In [1]: import numpy as np

In [2]: np.set_printoptions(suppress=True, linewidth=200)

In [3]: X = np.array([[1, 1, -1, -1, -1, -1, 1, 1],
   ...:     [1, -1, -1, 1, -1, 1, 1, -1],
   ...:     [1, -1, -1, 1, 1, -1, -1, 1]])

In [4]: other = X / np.sqrt((X ** 2).mean(axis=1, keepdims=True))

In [5]: np.linalg.matrix_rank(X - X.mean(axis=1, keepdims=True))
Out[5]: np.int64(3)

In [6]: X - X.mean(axis=1, keepdims=True)
Out[6]: 
array([[ 1.,  1., -1., -1., -1., -1.,  1.,  1.],
       [ 1., -1., -1.,  1., -1.,  1.,  1., -1.],
       [ 1., -1., -1.,  1.,  1., -1., -1.,  1.]])

In [7]: E = np.loadtxt("m.csv", delimiter=",")

In [8]: E
Out[8]: 
array([[ 0.,  0.,  0.,  0.,  0.],
       [-1.,  0.,  0.,  0.,  0.],
       [-2.,  3., -2.,  0.,  0.],
       [ 0.,  1., -3., -2.,  0.],
       [ 0.,  1.,  1.,  3.,  0.]])

In [9]: # rank 4

In [10]: rng = np.random.default_rng(928118)

In [11]: labels = rng.permutation(5)

In [12]: labels
Out[12]: array([2, 3, 0, 1, 4])

In [13]: other = E[labels][:, labels]

In [14]: np.trace(other)
Out[14]: np.float64(-4.0)

In [15]: np.round(np.linalg.det(other), 2), round(np.linalg.det(E[labels]), 2)
Out[15]: (np.float64(0.0), np.float64(0.0))

In [16]: np.diag(other)
Out[16]: array([-2., -2.,  0.,  0.,  0.])

In [17]: np.allclose(other, E)
Out[17]: False

In [18]: other = X + rng.integers(-2, 3, (3, 1)) @ rng.integers(-2, 3, (1, 8))

In [19]: other
Out[19]: 
array([[ 1,  1, -2, -1,  1,  1,  2,  1],
       [ 1, -1,  1,  1, -5, -3, -1, -1],
       [ 1, -1,  0,  1, -1, -3, -2,  1]])

In [20]: other - X
Out[20]: 
array([[ 0,  0, -1,  0,  2,  2,  1,  0],
       [ 0,  0,  2,  0, -4, -4, -2,  0],
       [ 0,  0,  1,  0, -2, -2, -1,  0]])

In [21]: W0 = np.load("arr.npy")

In [22]: W0
Out[22]: 
array([[ 2.,  5.,  0.,  0.,  0.],
       [ 5., -2.,  5.,  0.,  0.],
       [ 0.,  5.,  1.,  5.,  0.],
       [ 0.,  0.,  5.,  1.,  5.],
       [ 0.,  0.,  0.,  5., -1.]])

In [23]: # symmetric

In [24]: evals, V = np.linalg.eigh(W0)

In [25]: np.round(np.abs(V[:, -1]), 2)
Out[25]: array([0.29, 0.41, 0.6 , 0.55, 0.28])

In [26]: (evals > 1e-8).sum(), (evals < -1e-8).sum()
Out[26]: (np.int64(3), np.int64(2))

In [27]: evals.round(2)
Out[27]: array([-8.67, -5.2 ,  0.62,  5.29,  8.97])

In [28]: np.round(V.T @ V, 2) + 0
Out[28]: 
array([[1., 0., 0., 0., 0.],
       [0., 1., 0., 0., 0.],
       [0., 0., 1., 0., 0.],
       [0., 0., 0., 1., 0.],
       [0., 0., 0., 0., 1.]])

In [29]: np.round(evals.sum(), 2), np.trace(W0)
Out[29]: (np.float64(1.0), np.float64(1.0))

In [30]: np.round(V.T @ W0 @ V, 2) + 0
Out[30]: 
array([[-8.67,  0.  ,  0.  ,  0.  ,  0.  ],
       [ 0.  , -5.2 ,  0.  ,  0.  ,  0.  ],
       [ 0.  ,  0.  ,  0.62,  0.  ,  0.  ],
       [ 0.  ,  0.  ,  0.  ,  5.29,  0.  ],
       [ 0.  ,  0.  ,  0.  ,  0.  ,  8.97]])

In [31]: np.round(np.linalg.eigvalsh(W0 + -2 * np.eye(5)), 2)
Out[31]: array([-10.67,  -7.2 ,  -1.38,   3.29,   6.97])

In [32]: round(float(np.linalg.det(2 * W0)), 2), round(float(np.linalg.det(W0)), 2)
Out[32]: (42528.0, 1329.0)

In [33]: round(float(np.linalg.eigvals(W0).sum().real), 2)
Out[33]: 1.0

In [34]: np.round(np.linalg.det(W0.T), 2)
Out[34]: np.float64(1329.0)

In [35]: np.einsum("ii->", W0)
Out[35]: np.float64(1.0)

In [36]: vec = np.array([-2, -1, 3, 0, 1])

In [37]: a = np.maximum(W0 @ vec, 0)

In [38]: W0 * (a > 1e-9)[:, None]
Out[38]: 
array([[ 0.,  0.,  0.,  0.,  0.],
       [ 5., -2.,  5.,  0.,  0.],
       [ 0.,  0.,  0.,  0.,  0.],
       [ 0.,  0.,  5.,  1.,  5.],
       [ 0.,  0.,  0.,  0., -0.]])

In [39]: np.flatnonzero(a > 1e-9)
Out[39]: array([1, 3])

In [40]: np.maximum(W0 @ vec, 0) - np.maximum(-W0 @ vec, 0)
Out[40]: array([-9.,  7., -2., 20., -1.])

In [41]: np.round(np.tanh(W0 @ vec), 2)
Out[41]: array([-1.  ,  1.  , -0.96,  1.  , -0.76])

In [42]: m1 = np.loadtxt("w.csv", delimiter=",")

In [43]: m1
Out[43]: 
array([[0., 1., 0., 0., 0.],
       [0., 0., 0., 0., 0.],
       [3., 0., 0., 0., 0.],
       [0., 0., 0., 0., 3.],
       [0., 0., 2., 0., 0.]])

In [44]: # looks like rank 4

In [45]: def softmax(z):
    ...:     e = np.exp(z - z.max(axis=-1, keepdims=True))
    ...:     return e / e.sum(axis=-1, keepdims=True)
    ...: 

In [46]: np.round(softmax(m1[3]), 2)
Out[46]: array([0.04, 0.04, 0.04, 0.04, 0.83])

In [47]: np.round(softmax(10 * m1[3]), 2) + 0
Out[47]: array([0., 0., 0., 0., 1.])

In [48]: np.round(softmax(m1).sum(axis=1), 2)
Out[48]: array([1., 1., 1., 1., 1.])

In [49]: scores = m1 @ m1.T / np.sqrt(5)

In [50]: np.round(softmax(scores + np.triu(np.full(scores.shape, -np.inf), 1)), 2)
Out[50]: 
array([[1.  , 0.  , 0.  , 0.  , 0.  ],
       [0.5 , 0.5 , 0.  , 0.  , 0.  ],
       [0.02, 0.02, 0.97, 0.  , 0.  ],
       [0.02, 0.02, 0.02, 0.95, 0.  ],
       [0.1 , 0.1 , 0.1 , 0.1 , 0.6 ]])

In [51]: U, sv, Vt = np.linalg.svd(m1)

In [52]: sv
Out[52]: array([3., 3., 2., 1., 0.])

In [53]: np.argmax(sv[:-1] / (sv[1:] + 1e-6)) + 1
Out[53]: np.int64(4)

In [54]: other = U[:, :4] @ np.diag(sv[:4]) @ Vt[:4]

In [55]: other
Out[55]: 
array([[0., 1., 0., 0., 0.],
       [0., 0., 0., 0., 0.],
       [3., 0., 0., 0., 0.],
       [0., 0., 0., 0., 3.],
       [0., 0., 2., 0., 0.]])

In [56]: round(np.linalg.norm(m1 - other, 2), 2), sv[4]
Out[56]: (np.float64(0.0), np.float64(0.0))

In [57]: t3 = np.stack([m1, 2 * m1, m1[::-1]])

In [58]: t3.shape
Out[58]: (3, 5, 5)

In [59]: arr = np.load("block12.npy")

In [60]: arr
Out[60]: 
array([[ 0,  8,  4],
       [ 1,  6,  2],
       [ 1,  6,  2],
       [ 1,  6,  2],
       [ 0, 10,  5],
       [ 0, 10,  5],
       [ 0,  8,  3],
       [ 0,  8,  4],
       [ 0,  8,  2],
       [ 0, 10,  4],
       [ 3,  4,  0],
       [ 0,  8,  3],
       [ 1,  6,  2],
       [ 0,  8,  4],
       [ 0, 12,  6],
       [ 1,  6,  2],
       [ 0,  8,  4],
       [ 0,  8,  2]])

In [61]: cent = arr[[8, 12]].astype(float)

In [62]: for _ in range(3):
    ...:     labels = np.linalg.norm(arr[:, None] - cent, axis=-1).argmin(axis=1)
    ...:     cent = np.array([arr[labels == j].mean(axis=0) for j in range(2)])
    ...: 

In [63]: labels
Out[63]: array([0, 1, 1, 1, 0, 0, 0, 0, 0, 0, 1, 0, 1, 0, 0, 1, 0, 0])

In [64]: np.bincount(labels)
Out[64]: array([12,  6])

In [65]: cent.round(2)
Out[65]: 
array([[0.  , 8.83, 3.83],
       [1.33, 5.67, 1.67]])

In [66]: F = np.loadtxt("layer7.csv", delimiter=",")

In [67]: F
Out[67]: 
array([[ 0.,  2., 15.,  5.],
       [ 0.,  0., 15.,  2.],
       [ 4.,  7.,  1.,  8.],
       [12., 12., 10., 17.],
       [ 7.,  5.,  7., 15.],
       [11., 10., 14., 18.],
       [ 5.,  6.,  0., 10.],
       [ 0.,  2.,  0.,  0.],
       [ 0.,  4.,  0.,  0.],
       [ 0.,  0.,  0.,  0.],
       [ 6.,  6., 18., 15.],
       [15., 13., 18., 22.],
       [ 5.,  4., 17., 15.],
       [ 6.,  2.,  7., 16.],
       [ 0.,  0.,  0.,  0.],
       [ 0.,  0.,  0.,  0.],
       [ 0.,  2.,  0.,  0.],
       [ 0.,  4., 17.,  8.],
       [ 0.,  2., 21.,  9.],
       [ 0.,  0.,  0.,  0.],
       [ 0.,  1.,  0.,  5.],
       [ 0.,  5., 18.,  6.],
       [ 0.,  0.,  2.,  0.],
       [ 5., 11.,  0.,  5.],
       [ 7.,  6., 11., 15.],
       [ 6.,  7.,  7., 12.],
       [ 0.,  3.,  0.,  0.],
       [ 0.,  0.,  7.,  3.]])

In [68]: # row 14 repeats row 9

In [69]: labels = F[:, 2] > np.median(F[:, 2])

In [70]: u = F[labels].mean(axis=0) - F[~labels].mean(axis=0)

In [71]: labels.astype(int)
Out[71]: array([1, 1, 0, 1, 0, 1, 0, 0, 0, 0, 1, 1, 1, 0, 0, 0, 0, 1, 1, 0, 0, 1, 0, 0, 1, 0, 0, 0])

In [72]: ((F - F.mean(axis=0)) @ u > 0).astype(int)
Out[72]: array([1, 1, 0, 1, 1, 1, 0, 0, 0, 0, 1, 1, 1, 1, 0, 0, 0, 1, 1, 0, 0, 1, 0, 0, 1, 1, 0, 0])

In [73]: O, R = np.linalg.qr(F)

In [74]: np.allclose(R.T @ R, F.T @ F)
Out[74]: True

In [75]: np.round(O.T @ O, 2) + 0
Out[75]: 
array([[1., 0., 0., 0.],
       [0., 1., 0., 0.],
       [0., 0., 1., 0.],
       [0., 0., 0., 1.]])

In [76]: round(float(abs(R[0, 0])), 2), round(np.linalg.norm(F[:, 0]), 2)
Out[76]: (28.05, np.float64(28.05))

In [77]: Xs = F - F.mean(axis=0)

In [78]: V = np.linalg.svd(Xs)[2][:1]

In [79]: other = Xs - Xs @ V.T @ V

In [80]: np.round(np.cov(Xs @ V.T, rowvar=False), 2)
Out[80]: np.float64(101.38)

In [81]: np.round(other.std(axis=0), 2)
Out[81]: array([2.56, 2.73, 4.24, 2.3 ])

In [82]: np.round(np.diag(V.T @ V), 2)
Out[82]: array([0.12, 0.07, 0.39, 0.43])

In [83]: np.round((Xs @ V.T).std(axis=0), 2)
Out[83]: array([9.89])

In [84]: np.linalg.norm(other, axis=1).round(6).argmax()
Out[84]: np.int64(18)

In [85]: round(np.linalg.norm(other) / np.linalg.norm(Xs), 2)
Out[85]: np.float64(0.53)

In [86]: np.round(softmax(10 * F[1]), 2) + 0
Out[86]: array([0., 0., 1., 0.])

In [87]: scores = F @ F.T / np.sqrt(4)

In [88]: softmax(scores).round(6).argmax(axis=1)
Out[88]: array([11, 18, 11, 11, 11, 11, 11, 11, 11,  0, 11, 11, 11, 11,  0,  0, 11, 11, 11,  0, 11, 11, 18, 11, 11, 11, 11, 11])

In [89]: data = np.load("mat.npy")

In [90]: data
Out[90]: 
array([[-1.,  0.,  0., -2.],
       [ 0., -1.,  0.,  0.],
       [ 0.,  0., -1.,  0.],
       [-2.,  0.,  0., -1.]])

In [91]: labels = rng.permutation(4)

In [92]: labels
Out[92]: array([2, 3, 1, 0])

In [93]: other = data[labels][:, labels]

In [94]: other
Out[94]: 
array([[-1.,  0.,  0.,  0.],
       [ 0., -1.,  0., -2.],
       [ 0.,  0., -1.,  0.],
       [ 0., -2.,  0., -1.]])

In [95]: M = np.load("dump.npy")

In [96]: M
Out[96]: 
array([[ 1, -1,  1, -1,  1, -1,  1, -1],
       [ 1, -1,  1, -1, -1,  1, -1,  1],
       [ 1,  1, -1, -1, -1, -1,  1,  1]])

In [97]: w1 = np.array([[3, -1, 2],
    ...:     [-1, -2, 2],
    ...:     [2, 1, -1],
    ...:     [0, 1, 0],
    ...:     [-1, 0, -2],
    ...:     [3, -1, -1],
    ...:     [-1, -3, 3],
    ...:     [-1, 3, 2]])

In [98]: beta = np.array([0, 2, -1])

In [99]: act = np.maximum(M @ w1 + beta, 0)

In [100]: (act > 0).astype(int)
Out[100]: 
array([[1, 0, 0],
       [1, 1, 0],
       [0, 0, 1]])

In [101]: np.linalg.matrix_rank(act)
Out[101]: np.int64(3)

In [102]: act
Out[102]: 
array([[ 2,  0,  0],
       [10,  8,  0],
       [ 0,  0, 12]])

In [103]: cent = np.array([[0, -1, -1], [-1, 1, 2], [1, 1, 1]])

In [104]: act @ cent
Out[104]: 
array([[ 0, -2, -2],
       [-8, -2,  6],
       [12, 12, 12]])

In [105]: w1 @ cent
Out[105]: 
array([[ 3, -2, -3],
       [ 4,  1, -1],
       [-2, -2, -1],
       [-1,  1,  2],
       [-2, -1, -1],
       [ 0, -5, -6],
       [ 6,  1, -2],
       [-1,  6,  9]])
